In [1]: import numpy as np

In [2]: from numpy import linalg as LA

In [3]: np.set_printoptions(suppress=True, linewidth=120)

In [4]: rnd = lambda a: np.round(a, 2) + 0

In [5]: M = np.load("run4.npy")

In [6]: M
Out[6]: 
array([[ 1.73,  0.  , -0.7 ],
       [ 6.64,  1.1 , -2.5 ],
       [ 0.55, -0.1 , -0.1 ],
       [ 3.67,  0.  , -1.4 ],
       [ 2.38,  0.  , -0.8 ],
       [-0.41, -1.4 ,  0.1 ],
       [-0.48,  0.2 ,  0.1 ],
       [ 4.98,  1.  , -1.8 ],
       [ 2.72,  0.2 , -0.9 ],
       [-5.49, -0.6 ,  1.9 ],
       [-1.01, -0.7 ,  0.4 ],
       [ 0.11,  0.4 , -0.1 ],
       [ 0.83, -0.9 , -0.3 ],
       [-0.92, -0.5 ,  0.4 ],
       [ 0.99, -0.1 , -0.3 ],
       [ 2.8 ,  1.1 , -0.9 ],
       [ 2.93,  0.2 , -1.  ],
       [-2.55, -1.4 ,  0.9 ],
       [-3.6 ,  1.3 ,  1.2 ],
       [-2.29, -0.8 ,  0.7 ],
       [ 0.99,  2.4 , -0.3 ],
       [ 8.4 ,  0.1 , -2.7 ],
       [-1.99,  0.5 ,  0.8 ],
       [ 2.53,  1.7 , -1.  ],
       [ 1.92,  0.6 , -0.8 ],
       [-3.99, -0.1 ,  1.3 ],
       [ 3.64, -0.3 , -1.2 ],
       [-3.82, -0.3 ,  1.2 ],
       [-0.41,  0.7 ,  0.  ],
       [-3.1 , -0.7 ,  1.  ],
       [ 4.59,  0.2 , -1.4 ],
       [ 3.09, -1.2 , -1.2 ],
       [ 2.83, -0.7 , -0.7 ],
       [ 0.26,  0.9 , -0.1 ],
       [-5.07,  0.5 ,  1.7 ],
       [-3.04, -0.5 ,  1.1 ],
       [ 5.28, -1.7 , -1.8 ],
       [-1.57,  0.7 ,  0.5 ],
       [-2.  , -2.  ,  0.7 ]])

In [7]: ang = np.radians(135)

In [8]: R = np.eye(3)

In [9]: R[1, 1] = R[0, 0] = np.cos(ang)

In [10]: R[1, 0], R[0, 1] = -np.sin(ang), np.sin(ang)

In [11]: rnd(R)
Out[11]: 
array([[-0.71,  0.71,  0.  ],
       [-0.71, -0.71,  0.  ],
       [ 0.  ,  0.  ,  1.  ]])

In [12]: M2 = M @ R.T

In [13]: print(np.allclose(LA.norm(M, axis=1), LA.norm(M2, axis=1)))
True

In [14]: np.allclose(M @ M.T, M2 @ M2.T)
Out[14]: True
